% python3 -q
>>> import numpy as np
>>> import numpy.linalg as la
>>> np.set_printoptions(suppress=True, linewidth=140)
>>> M = np.load("test12.npy")
>>> M
array([[ 0,  0,  0,  0,  0,  0,  0,  0,  0],
       [28,  0, 13,  0,  0,  0, 12,  0,  0],
       [ 0,  0,  0,  0,  0,  0,  0,  0,  0],
       [44,  0, 19,  0,  0,  0, 18,  0,  0],
       [ 0,  0,  0,  5,  0,  8,  0,  0,  0],
       [ 0,  0,  0,  1,  0,  4,  0,  0,  0],
       [ 4,  0,  0,  0,  0,  0,  3,  0,  0],
       [28,  0, 13,  0,  0,  0, 12,  0,  0],
       [36,  4, 18,  0,  5,  0, 15, 12,  5],
       [20, 38, 16, 40, 53, 24,  9, 58, 25],
       [20,  0,  9,  0,  0,  0,  9,  0,  0],
       [ 0,  0,  0, 12,  5, 12,  0,  3,  0],
       [20,  0,  8,  0,  0,  0,  9,  0,  0],
       [12,  6,  8, 11, 14,  8,  6, 18,  7],
       [ 0,  0,  0,  5,  0,  8,  0,  0,  0],
       [12,  0,  7,  4,  5,  4,  6,  9,  3],
       [ 0, 11,  0, 28, 29, 20,  0, 29, 11],
       [20,  0,  7,  0,  0,  0,  9,  0,  0],
       [ 0,  0,  0,  5,  0,  8,  0,  0,  0],
       [ 0,  0,  0,  0,  0,  0,  0,  0,  0],
       [ 0,  0,  0,  0,  0,  4,  0,  0,  0],
       [ 0,  0,  0,  0,  0,  0,  0,  0,  0],
       [ 0,  0,  0, 13,  8, 12,  0,  7,  1],
       [ 4,  0,  3,  3,  2,  4,  3,  5,  1],
       [44, 15, 23,  8, 17,  4, 18, 25, 11],
       [36,  0, 14,  0,  0,  0, 15,  0,  0],
       [36, 25, 21, 21, 32, 12, 15, 39, 17],
       [ 0,  0,  0,  0,  0,  0,  0,  0,  0],
       [ 0,  0,  0,  8,  5,  8,  0,  6,  1],
       [ 0, 10,  0, 33, 32, 24,  0, 30, 11],
       [12, 13,  9, 18, 23, 12,  6, 27, 11],
       [12,  0,  3,  0,  0,  0,  6,  0,  0],
       [ 0, 18,  0, 35, 38, 24,  0, 38, 15]])
>>> z = M[:, 8] > np.median(M[:, 8])
>>> r0 = M[z].mean(axis=0) - M[~z].mean(axis=0)
>>> z.astype(int)
array([0, 0, 0, 0, 0, 0, 0, 0, 1, 1, 0, 0, 0, 1, 0, 1, 1, 0, 0, 0, 0, 0, 1, 1, 1, 0, 1, 0, 1, 1, 1, 0, 1])
>>> r0.round(1)
array([ 2.9, 10.8,  3.8, 15.7, 20. ,  9.8,  1.3, 23.2,  9.2])
>>> round((((M - M.mean(axis=0)) @ r0 > 0) == z).mean(), 1)
np.float64(0.8)
>>> dist = la.norm(M[:, None] - M[None], axis=-1)
>>> np.flatnonzero(dist[5] < dist.mean() / 2)
array([ 0,  2,  4,  5,  6, 11, 14, 18, 19, 20, 21, 22, 23, 27, 28, 31])
>>> dist[:5, :5].round(1)
array([[ 0. , 33.1,  0. , 51.2,  9.4],
       [33.1,  0. , 33.1, 18.1, 34.4],
       [ 0. , 33.1,  0. , 51.2,  9.4],
       [51.2, 18.1, 51.2,  0. , 52.1],
       [ 9.4, 34.4,  9.4, 52.1,  0. ]])
>>> la.matrix_rank(dist ** 2)
np.int64(11)
>>> basis = M[[5, 15]].astype(float)
>>> for _ in range(3):
...     z = la.norm(M[:, None] - basis, axis=-1).argmin(axis=1)
...     basis = np.array([M[z == j].mean(axis=0) for j in range(2)])
... 
>>> z
array([0, 0, 0, 1, 0, 0, 0, 0, 1, 1, 0, 0, 0, 1, 0, 0, 1, 0, 0, 0, 0, 0, 0, 0, 1, 0, 1, 0, 0, 1, 1, 0, 1])
>>> np.bincount(z)
array([23, 10])
>>> np.round(basis[1] - basis[0], 1)
array([12.4, 14. ,  8.1, 17. , 23.2,  9.7,  5. , 26.3, 11. ])
>>> r0 = np.array([9, 9, 9])
>>> np.polyval(r0, M[15])
array([1413,    9,  513,  189,  279,  189,  387,  819,  117])
>>> np.convolve(M[15], r0)
array([108, 108, 171,  99, 144, 117, 135, 171, 162, 108,  27])
>>> B = np.array([[0, 1, 4],
...     [5, 0, 2],
...     [4, 4, 3],
...     [0, 1, 1],
...     [2, 3, 4],
...     [3, 4, 3],
...     [0, 3, 1],
...     [4, 0, 2],
...     [5, 2, 3]])
>>> np.einsum("ij,ij->i", M, M)
array([    0,  1097,     0,  2621,    89,    17,    25,  1097,  2055, 11155,   562,   322,   545,  1034,    89,   376,  3108,   530,    89,
           0,    16,     0,   427,    89,  4129,  1717,  6006,     0,   190,  3810,  2277,   189,  5238])
>>> M @ B
array([[  0,   0,   0],
       [ 52, 116, 163],
       [  0,   0,   0],
       [ 76, 174, 251],
       [ 24,  37,  29],
       [ 12,  17,  13],
       [  0,  13,  19],
       [ 52, 116, 163],
       [175, 178, 280],
       [789, 456, 728],
       [ 36,  83, 116],
       [ 58,  75,  74],
       [ 32,  79, 113],
       [221, 161, 238],
       [ 24,  37,  29],
       [101,  99, 138],
       [344, 217, 317],
       [ 28,  75, 110],
       [ 24,  37,  29],
       [  0,   0,   0],
       [ 12,  16,  12],
       [  0,   0,   0],
       [ 85,  87,  98],
       [ 53,  52,  64],
       [368, 287, 464],
       [ 56, 137, 201],
       [550, 364, 586],
       [  0,   0,   0],
       [ 63,  57,  67],
       [361, 247, 346],
       [346, 223, 340],
       [ 12,  42,  63],
       [465, 275, 416]])
>>> B.T @ M.T
array([[  0,  52,   0,  76,  24,  12,   0,  52, 175, 789,  36,  58,  32, 221,  24, 101, 344,  28,  24,   0,  12,   0,  85,  53, 368,  56,
        550,   0,  63, 361, 346,  12, 465],
       [  0, 116,   0, 174,  37,  17,  13, 116, 178, 456,  83,  75,  79, 161,  37,  99, 217,  75,  37,   0,  16,   0,  87,  52, 287, 137,
        364,   0,  57, 247, 223,  42, 275],
       [  0, 163,   0, 251,  29,  13,  19, 163, 280, 728, 116,  74, 113, 238,  29, 138, 317, 110,  29,   0,  12,   0,  98,  64, 464, 201,
        586,   0,  67, 346, 340,  63, 416]])
>>> la.matrix_rank(M @ B)
np.int64(3)
>>> rng = np.random.default_rng(11443)
>>> z = rng.integers(0, 3, 9)
>>> J = np.triu((z[:, None] == z) & (rng.random((9, 9)) < 0.8), 1).astype(int)
>>> J += J.T
>>> J
array([[0, 1, 0, 1, 0, 0, 0, 0, 0],
       [1, 0, 0, 1, 0, 0, 1, 0, 0],
       [0, 0, 0, 0, 1, 1, 0, 0, 1],
       [1, 1, 0, 0, 0, 0, 1, 0, 0],
       [0, 0, 1, 0, 0, 1, 0, 0, 1],
       [0, 0, 1, 0, 1, 0, 0, 0, 1],
       [0, 1, 0, 1, 0, 0, 0, 0, 0],
       [0, 0, 0, 0, 0, 0, 0, 0, 0],
       [0, 0, 1, 0, 1, 1, 0, 0, 0]])
>>> J @ J
array([[2, 1, 0, 1, 0, 0, 2, 0, 0],
       [1, 3, 0, 2, 0, 0, 1, 0, 0],
       [0, 0, 3, 0, 2, 2, 0, 0, 2],
       [1, 2, 0, 3, 0, 0, 1, 0, 0],
       [0, 0, 2, 0, 3, 2, 0, 0, 2],
       [0, 0, 2, 0, 2, 3, 0, 0, 2],
       [2, 1, 0, 1, 0, 0, 2, 0, 0],
       [0, 0, 0, 0, 0, 0, 0, 0, 0],
       [0, 0, 2, 0, 2, 2, 0, 0, 3]])
>>> np.round(np.sort(la.eigvals(J).real), 1) + 0
array([-1.6, -1. , -1. , -1. , -1. ,  0. ,  0. ,  2.6,  3. ])
>>> W0 = np.load("m.npy")
>>> W0
array([[1, 0, 0, 0, 0, 0, 0, 0],
       [0, 1, 0, 0, 0, 0, 0, 0],
       [1, 1, 1, 0, 0, 0, 0, 0],
       [3, 8, 9, 1, 0, 0, 0, 0],
       [8, 8, 8, 1, 1, 0, 0, 0],
       [8, 7, 8, 4, 6, 1, 0, 0],
       [2, 4, 1, 7, 2, 7, 1, 0],
       [8, 9, 0, 3, 8, 4, 2, 1]])
>>> z = rng.permutation(8)
>>> z
array([5, 7, 6, 0, 3, 4, 1, 2])
>>> B = W0[z][:, z]
>>> np.diag(B)
array([1, 1, 1, 1, 1, 1, 1, 1])
>>> np.trace(B)
np.int64(8)
>>> T = np.stack([W0, 4 * W0, W0[::-1]])
>>> np.einsum("bij,cij->bc", T, T)
array([[  947,  3788,   392],
       [ 3788, 15152,  1568],
       [  392,  1568,   947]])
>>> (T @ W0.T).shape
(3, 8, 8)
>>> la.matrix_rank(T.reshape(3, -1))
np.int64(2)
>>> T.shape
(3, 8, 8)
>>> la.matrix_rank(T)
array([8, 8, 8])
>>> T.sum(axis=0)
array([[13,  9,  0,  3,  8,  4,  2,  1],
       [ 2,  9,  1,  7,  2,  7,  1,  0],
       [13, 12, 13,  4,  6,  1,  0,  0],
       [23, 48, 53,  6,  1,  0,  0,  0],
       [43, 48, 49,  6,  5,  0,  0,  0],
       [41, 36, 41, 20, 30,  5,  0,  0],
       [10, 21,  5, 35, 10, 35,  5,  0],
       [41, 45,  0, 15, 40, 20, 10,  5]])
>>> B = W0 / la.norm(W0, axis=1, keepdims=True)
>>> gram = B @ B.T
>>> np.round(la.norm(B, axis=1), 1)
array([1., 1., 1., 1., 1., 1., 1., 1.])
>>> gram[6].round(1)
array([0.2, 0.4, 0.4, 0.4, 0.4, 0.6, 1. , 0.7])
>>> np.argwhere(np.triu(np.abs(gram) > 0.95, 1))
array([[2, 4]])
>>> (np.abs(gram) > 0.9).astype(int)
array([[1, 0, 0, 0, 0, 0, 0, 0],
       [0, 1, 0, 0, 0, 0, 0, 0],
       [0, 0, 1, 1, 1, 0, 0, 0],
       [0, 0, 1, 1, 1, 0, 0, 0],
       [0, 0, 1, 1, 1, 1, 0, 0],
       [0, 0, 0, 0, 1, 1, 0, 0],
       [0, 0, 0, 0, 0, 0, 1, 0],
       [0, 0, 0, 0, 0, 0, 0, 1]])
>>> F = np.load("layer10.npy")
>>> F
array([[ 4.,  1.,  1.,  1., -3., -2.,  5.],
       [-4., -2.,  0., -2., -3., -4., -5.],
       [ 0.,  0., -1.,  0., -5.,  2., -2.],
       [ 0.,  0., -4., -2., -5., -5.,  1.],
       [ 0.,  0., -5., -5., -1.,  5., -4.],
       [ 0.,  0., -4.,  3.,  5.,  5.,  5.],
       [ 0.,  0.,  4., -5.,  2.,  3., -2.]])
>>> vec = np.array([-1, -1, -2, 0, 2, 2, 0])
>>> rhs = F @ vec
>>> rhs
array([-17.,  -8.,  -4., -12.,  18.,  28.,   2.])
>>> np.round(la.solve(F, 4 * rhs), 1) + 0
array([-4., -4., -8.,  0.,  8.,  8.,  0.])
>>> np.round(la.solve(F, rhs), 1) + 0
array([-1., -1., -2.,  0.,  2.,  2.,  0.])
>>> np.round(la.solve(F.T, F[3]), 1) + 0
array([0., 0., 0., 1., 0., 0., 0.])
>>> np.round(la.solve(F, F[:, 5]), 1) + 0
array([0., 0., 0., 0., 0., 1., 0.])
